$ python3 -q
>>> import numpy as np
>>> import numpy.linalg as la
>>> np.set_printoptions(precision=2, suppress=True, linewidth=160)
>>> mat = np.loadtxt("x.csv", delimiter=",")
>>> mat
array([[1., 2., 3., 4., 3., 1., 3., 4., 5., 5.],
       [2., 1., 2., 3., 4., 3., 1., 3., 4., 5.],
       [3., 2., 1., 2., 3., 4., 3., 1., 3., 4.],
       [4., 3., 2., 1., 2., 3., 4., 3., 1., 3.],
       [3., 4., 3., 2., 1., 2., 3., 4., 3., 1.],
       [1., 3., 4., 3., 2., 1., 2., 3., 4., 3.],
       [3., 1., 3., 4., 3., 2., 1., 2., 3., 4.],
       [4., 3., 1., 3., 4., 3., 2., 1., 2., 3.],
       [5., 4., 3., 1., 3., 4., 3., 2., 1., 2.],
       [5., 5., 4., 3., 1., 3., 4., 3., 2., 1.]])
>>> W1 = np.array([[1, 0, 1, 1, 1],
...     [3, 0, 3, 0, 0],
...     [2, 1, 2, 3, 2],
...     [1, 3, 1, 2, 3],
...     [0, 1, 1, 3, 2],
...     [2, 1, 2, 0, 0],
...     [1, 2, 3, 2, 3],
...     [1, 0, 3, 1, 1],
...     [1, 2, 3, 1, 0],
...     [0, 1, 0, 3, 1]])
>>> coef = np.array([0, 3, 0, 3, 1])
>>> hid = np.maximum(mat @ W1 + coef, 0)
>>> la.matrix_rank(hid)
np.int64(5)
>>> (hid > 0).astype(int)
array([[1, 1, 1, 1, 1],
       [1, 1, 1, 1, 1],
       [1, 1, 1, 1, 1],
       [1, 1, 1, 1, 1],
       [1, 1, 1, 1, 1],
       [1, 1, 1, 1, 1],
       [1, 1, 1, 1, 1],
       [1, 1, 1, 1, 1],
       [1, 1, 1, 1, 1],
       [1, 1, 1, 1, 1]])
>>> C = np.array([[3, 3], [2, 2], [0, 0], [0, 3], [1, 3]])
>>> hid @ C
array([[223., 491.],
       [185., 414.],
       [182., 378.],
       [182., 376.],
       [199., 377.],
       [199., 413.],
       [185., 412.],
       [183., 383.],
       [200., 397.],
       [245., 462.]])
>>> ev, vecs = la.eigh(mat)
>>> x = np.array([-2, -2, 2, -2, -2, 1, -1, -1, -1, 0])
>>> np.abs(mat).sum(axis=1).max(), round(float(np.abs(ev).max()), 2)
(np.float64(31.0), 27.54)
>>> np.round(x @ mat @ x / (x @ x), 2), np.round(ev[0], 2), np.round(ev[-1], 2)
(np.float64(7.83), np.float64(-8.31), np.float64(27.54))
>>> r0 = np.array([2, 2])
>>> np.convolve(mat[2], r0)
array([ 6., 10.,  6.,  6., 10., 14., 14.,  8.,  8., 14.,  8.])
>>> np.polyval(r0, mat[2])
array([ 8.,  6.,  4.,  6.,  8., 10.,  8.,  4.,  8., 10.])
>>> ev, vecs = la.eigh(mat)
>>> ev
array([-8.31, -6.09, -3.07, -2.08, -1.47, -0.18,  0.33,  1.51,  1.82, 27.54])
>>> np.abs(vecs[:, -1])
array([0.36, 0.32, 0.3 , 0.3 , 0.3 , 0.3 , 0.3 , 0.3 , 0.32, 0.36])
>>> np.unique(ev.round(6) + 0, return_counts=True)[1]
array([1, 1, 1, 1, 1, 1, 1, 1, 1, 1])
>>> la.eigvalsh(mat + 2 * np.eye(10))
array([-6.31, -4.09, -1.07, -0.08,  0.53,  1.82,  2.33,  3.51,  3.82, 29.54])
>>> np.abs(vecs[:, -1]).round(6).argmax()
np.int64(0)
>>> (ev > 1e-8).sum(), (ev < -1e-8).sum()
(np.int64(4), np.int64(6))
>>> la.svd(mat, compute_uv=False)
array([27.54,  8.31,  6.09,  3.07,  2.08,  1.82,  1.51,  1.47,  0.33,  0.18])
>>> A = np.load("m.npy")
>>> A
array([[10.34, 10.05, 20.08,  9.8 ,  9.13, 21.06,  9.6 ],
       [11.24, 11.36, 19.96, 10.56,  8.87, 20.22, 11.24],
       [10.78, 10.16, 20.73,  9.21,  8.97, 19.28,  7.07],
       [11.65, 10.56, 21.49,  9.87,  9.47, 20.55, 10.9 ],
       [10.65,  9.02, 20.49,  9.26,  9.46, 19.55, 10.75],
       [11.27, 10.97, 20.73,  9.35, 10.13, 19.02, 12.2 ],
       [10.4 , 10.52, 19.96,  7.92,  8.27, 20.18, 11.12],
       [ 9.55, 11.16, 20.7 ,  9.91, 10.58, 18.72,  8.63],
       [10.69, 10.44, 21.02, 11.51,  9.35, 19.88, 10.57],
       [10.11, 11.45, 19.59, 11.71, 10.1 , 20.16, 10.7 ],
       [10.28, 10.99, 19.86, 10.09,  9.91, 21.06, 10.14],
       [ 9.81, 11.02, 20.94, 10.49, 10.57, 20.79, 11.08],
       [ 8.78,  8.87, 19.67, 11.85, 10.49, 21.29, 10.71],
       [10.11,  8.76, 21.08,  9.  , 10.35, 20.65, 10.33],
       [ 9.71, 11.04, 20.25,  8.68,  9.92, 17.92,  9.65],
       [ 9.52, 11.84, 21.6 , 10.89, 11.25, 21.17, 10.36],
       [ 8.61, 10.23, 20.43,  9.85,  9.62, 20.99,  8.91],
       [11.3 ,  9.25, 19.5 ,  8.96, 11.47, 19.5 , 10.99],
       [10.12, 10.27, 20.1 ,  7.83,  9.36, 20.01,  7.77],
       [11.01,  9.56, 19.29, 10.88, 10.51, 19.45,  9.41],
       [10.45, 10.08, 18.35, 10.67, 11.16, 18.75, 10.41],
       [11.09, 10.71, 20.64, 10.11,  8.41, 20.96, 10.17],
       [10.3 ,  9.53, 20.45, 10.74,  9.42, 21.27, 10.8 ],
       [ 8.95, 10.32, 20.13,  9.6 ,  8.84, 21.14,  9.99]])
>>> z = A[:, 5] > np.median(A[:, 5])
>>> r0 = A[z].mean(axis=0) - A[~z].mean(axis=0)
>>> round(float((((A - A.mean(axis=0)) @ r0 > 0) == z).mean()), 2)
0.92
>>> np.argsort(-np.abs(r0).round(6), kind="stable")
array([5, 3, 2, 0, 6, 4, 1])
>>> z.astype(int)
array([1, 1, 0, 1, 0, 0, 0, 0, 0, 0, 1, 1, 1, 1, 0, 1, 1, 0, 0, 0, 0, 1, 1, 1])
>>> r0
array([-0.45,  0.03,  0.47,  0.58, -0.25,  1.56,  0.41])
>>> M2 = np.c_[A[:, :6] @ np.array([[-3, 1, -3, -2, 3, -1],
...     [-1, 2, -3, 3, 3, -1],
...     [0, 3, 1, 0, -2, 1],
...     [-1, -2, -1, -2, -3, -2],
...     [-1, 3, 3, 1, -1, 2],
...     [2, -2, 1, -1, 3, -1]]), np.array([3, -1, 2, -3, 2, 2, 2, 1, -2, -2, 1, -1, 3, 3, -2, 2, 3, 0, -3, 2, -2, -1, 2, -2])]
>>> M2
array([[-17.88,  56.35,  -2.44, -22.06,  45.66, -22.71,   3.  ],
       [-24.07,  58.89, -11.57, -20.87,  47.99, -26.24,  -1.  ],
       [-22.12,  63.22,  -5.11, -19.81,  42.6 , -19.97,   2.  ],
       [-23.75,  64.81,  -6.05, -22.44,  46.22, -22.07,  -3.  ],
       [-20.59,  60.92,   0.15, -22.85,  39.44, -18.33,   2.  ],
       [-26.22,  69.05,  -5.93, -17.22,  44.14, -18.97,   2.  ],
       [-17.55,  59.93,  -5.73, -16.99,  51.35, -20.44,   2.  ],
       [-22.86,  68.45,  -0.88, -13.58,  36.58, -17.39,   1.  ],
       [-23.61,  59.9 ,  -5.95, -23.61,  37.11, -24.31,  -2.  ],
       [-23.27,  58.34,  -6.34, -19.35,  40.75, -25.35,  -2.  ],
       [-19.71,  59.27,  -3.25, -18.92,  47.09, -22.83,   1.  ],
       [-19.93,  63.82,   0.46, -17.76,  40.94, -20.52,  -1.  ],
       [-14.97,  50.72,   7.63, -25.45,  31.44, -21.99,   3.  ],
       [-17.14,  62.62,   7.17, -22.24,  39.05, -15.74,   3.  ],
       [-22.93,  69.1 ,  -3.  , -11.66,  39.55, -15.94,  -2.  ],
       [-20.2 ,  67.63,   1.55, -15.22,  40.47, -20.21,   2.  ],
       [-13.55,  57.54,   3.91, -17.6 ,  39.46, -19.86,   3.  ],
       [-24.58,  65.79,   2.8 , -20.8 ,  42.8 , -15.53,   0.  ],
       [-17.8 ,  63.36,  -0.81, -15.74,  48.15, -17.24,  -3.  ],
       [-25.08,  58.87,  -2.32, -24.04,  38.33, -21.47,   2.  ],
       [-25.76,  60.3 ,  -1.68, -19.59,  37.97, -19.95,  -2.  ],
       [-20.58,  57.52,  -8.68, -22.82,  48.26, -25.52,  -1.  ],
       [-18.05,  54.95,  -0.25, -25.34,  40.76, -23.29,   2.  ],
       [-13.33,  55.02,   0.38, -18.44,  43.33, -21.8 ,  -2.  ]])
>>> np.round(la.norm(M2 - A @ la.lstsq(A, M2)[0], axis=0), 2) + 0
array([0.  , 0.  , 0.  , 0.  , 0.  , 0.  , 8.78])
>>> np.round(la.lstsq(A, M2[:, 0])[0], 2) + 0
array([-3., -1.,  0., -1., -1.,  2.,  0.])
>>> M2 = mat / np.sqrt((mat ** 2).mean(axis=1, keepdims=True))
>>> la.matrix_rank(M2) == la.matrix_rank(mat)
np.True_
>>> m1 = np.load("dump.npy")
>>> m1
array([[ 5,  5,  5,  5,  5,  5,  5,  5],
       [ 5, 10, 10, 10, 10, 10, 10, 10],
       [ 5, 10, 15, 15, 15, 15, 15, 15],
       [ 5, 10, 15, 20, 20, 20, 20, 20],
       [ 5, 10, 15, 20, 25, 25, 25, 25],
       [ 5, 10, 15, 20, 25, 30, 30, 30],
       [ 5, 10, 15, 20, 25, 30, 35, 35],
       [ 5, 10, 15, 20, 25, 30, 35, 40]])
>>> ev, vecs = la.eigh(m1)
>>> x = np.array([2, 2, 2, 5, 3, 5, 1, 4])
>>> x @ m1 @ x
np.int64(10470)
>>> vecs * np.abs(ev) @ vecs.T
array([[ 5.,  5.,  5.,  5.,  5.,  5.,  5.,  5.],
       [ 5., 10., 10., 10., 10., 10., 10., 10.],
       [ 5., 10., 15., 15., 15., 15., 15., 15.],
       [ 5., 10., 15., 20., 20., 20., 20., 20.],
       [ 5., 10., 15., 20., 25., 25., 25., 25.],
       [ 5., 10., 15., 20., 25., 30., 30., 30.],
       [ 5., 10., 15., 20., 25., 30., 35., 35.],
       [ 5., 10., 15., 20., 25., 30., 35., 40.]])
>>> vecs * np.maximum(ev, 0) @ vecs.T
array([[ 5.,  5.,  5.,  5.,  5.,  5.,  5.,  5.],
       [ 5., 10., 10., 10., 10., 10., 10., 10.],
       [ 5., 10., 15., 15., 15., 15., 15., 15.],
       [ 5., 10., 15., 20., 20., 20., 20., 20.],
       [ 5., 10., 15., 20., 25., 25., 25., 25.],
       [ 5., 10., 15., 20., 25., 30., 30., 30.],
       [ 5., 10., 15., 20., 25., 30., 35., 35.],
       [ 5., 10., 15., 20., 25., 30., 35., 40.]])
>>> np.abs(m1).sum(axis=1).max(), round(float(np.abs(ev).max()), 2)
(np.int64(180), 146.83)
>>> round(float(x @ m1 @ x / (x @ x)), 2), round(float(ev[0]), 2), round(float(ev[-1]), 2)
(118.98, 1.29, 146.83)
>>> rng = np.random.default_rng(451)
>>> z = rng.permutation(8)
>>> z
array([0, 1, 5, 4, 6, 3, 7, 2])
>>> M2 = m1[z][:, z]
>>> np.allclose(M2, m1)
False
>>> M2
array([[ 5,  5,  5,  5,  5,  5,  5,  5],
       [ 5, 10, 10, 10, 10, 10, 10, 10],
       [ 5, 10, 30, 25, 30, 20, 30, 15],
       [ 5, 10, 25, 25, 25, 20, 25, 15],
       [ 5, 10, 30, 25, 35, 20, 35, 15],
       [ 5, 10, 20, 20, 20, 20, 20, 15],
       [ 5, 10, 30, 25, 35, 20, 40, 15],
       [ 5, 10, 15, 15, 15, 15, 15, 15]])
>>> np.diag(M2)
array([ 5, 10, 30, 25, 35, 20, 40, 15])
>>> r0, v = M2[1], M2[2]
>>> r0 @ v
np.int64(1625)
>>> pr = (r0 @ v) / (r0 @ r0) * r0
>>> la.matrix_rank(np.outer(r0, v))
np.int64(1)
>>> round((v - pr) @ r0, 2)
np.float64(0.0)
>>> x = np.array([-1, -3, 2, -2, -1, 0, -2, -2])
>>> target = m1 @ x
>>> target
array([ -45,  -85, -110, -145, -170, -190, -210, -220])
>>> la.solve(m1.T, m1[3])
array([0., 0., 0., 1., 0., 0., 0., 0.])
>>> la.solve(m1, m1[:, 3])
array([0., 0., 0., 1., 0., 0., 0., 0.])
>>> la.solve(m1, target + m1[:, 5])
array([-1., -3.,  2., -2., -1.,  1., -2., -2.])
>>> J = np.loadtxt("data.csv", delimiter=",")
>>> J
array([[-8.,  0.,  0.,  0.,  0.],
       [ 0.,  3.,  4.,  3.,  0.],
       [ 0., -1.,  3.,  3.,  0.],
       [ 0., -3.,  4., -4., -3.],
       [ 0.,  1.,  4.,  3.,  1.]])
>>> x = np.array([3, 1, 5, 5, 3])
>>> target = J @ x
>>> coef, lr = np.zeros(5), 1 / la.norm(J, 2) ** 2
>>> for i in range(250):
...     coef -= lr * J.T @ (J @ coef - target)
...     if i % 50 == 0: print(i, round(la.norm(J @ coef - target), 2))
... 
0 4.81
50 0.97
100 0.6
150 0.38
200 0.23
>>> round(float(la.cond(J)), 2)
10.32
>>> M2 = np.array([[5, 5, 4], [4, 5, 5]])
>>> C = np.kron(M2, J)
>>> C.shape
(10, 15)
>>> r0 = np.array([-3, 3, 2, -2, 2])
>>> M2 = J + np.outer(r0, np.eye(5)[3])
>>> la.matrix_rank(M2 - J)
np.int64(1)
>>> round(la.det(M2) / la.det(J), 2), round(1 + la.solve(J, r0)[3], 2)
(np.float64(1.72), np.float64(1.72))
>>> la.matrix_rank(la.inv(M2) - la.inv(J), tol=1e-8)
np.int64(1)
>>> K = np.load("case4.npy")
>>> K
array([[ 2.79,  1.75, -0.01,  2.74,  2.74,  1.78,  0.9 ],
       [ 2.27,  1.56, -0.01,  2.27,  2.25,  1.49,  0.76],
       [ 2.71,  1.77, -0.01,  2.69,  2.7 ,  1.81,  0.9 ],
       [-5.73, -3.84, -0.03, -5.75, -5.73, -3.8 , -1.91],
       [ 0.23,  0.09,  0.  ,  0.2 ,  0.16,  0.12,  0.03],
       [ 0.55,  0.37,  0.01,  0.55,  0.56,  0.34,  0.18],
       [-0.73, -0.51, -0.01, -0.74, -0.75, -0.54, -0.25],
       [-1.32, -0.88, -0.01, -1.31, -1.33, -0.88, -0.44],
       [-2.62, -1.69, -0.01, -2.6 , -2.63, -1.74, -0.87],
       [ 1.32,  0.92,  0.02,  1.35,  1.35,  0.89,  0.44],
       [ 3.65,  2.42,  0.02,  3.63,  3.65,  2.42,  1.18],
       [ 0.63,  0.43, -0.01,  0.62,  0.64,  0.42,  0.2 ],
       [ 8.6 ,  5.73,  0.01,  8.63,  8.63,  5.74,  2.87],
       [-1.25, -0.83,  0.04, -1.2 , -1.23, -0.81, -0.41],
       [-7.58, -5.06,  0.03, -7.57, -7.57, -5.03, -2.53],
       [ 0.14,  0.1 ,  0.  ,  0.13,  0.16,  0.1 ,  0.06],
       [ 1.12,  0.79,  0.03,  1.15,  1.13,  0.74,  0.36],
       [-5.82, -3.88,  0.03, -5.8 , -5.83, -3.88, -1.94]])
>>> M2 = J / la.norm(J, axis=1, keepdims=True)
>>> C2 = M2 @ M2.T
>>> la.norm(M2, axis=1)
array([1., 1., 1., 1., 1.])
>>> left, sig, Vh = la.svd(A)
>>> np.argmax(sig[:-1] / (sig[1:] + 1e-6)) + 1
np.int64(1)
>>> M2 = left[:, :1] @ np.diag(sig[:1]) @ Vh[:1]
>>> la.matrix_rank(M2)
np.int64(1)
>>> la.matrix_rank(A, rtol=0.05)
np.int64(1)
>>> round(la.norm(A - M2, 2), 2), round(sig[1], 2)
(np.float64(5.68), np.float64(5.68))
>>> z = K[:, 2] > np.median(K[:, 2])
>>> r0 = K[z].mean(axis=0) - K[~z].mean(axis=0)
>>> np.argsort(-np.abs(r0).round(6), kind="stable")
array([3, 4, 0, 1, 5, 6, 2])
>>> (((K - K.mean(axis=0)) @ r0 > 0) == z).mean()
np.float64(0.5)
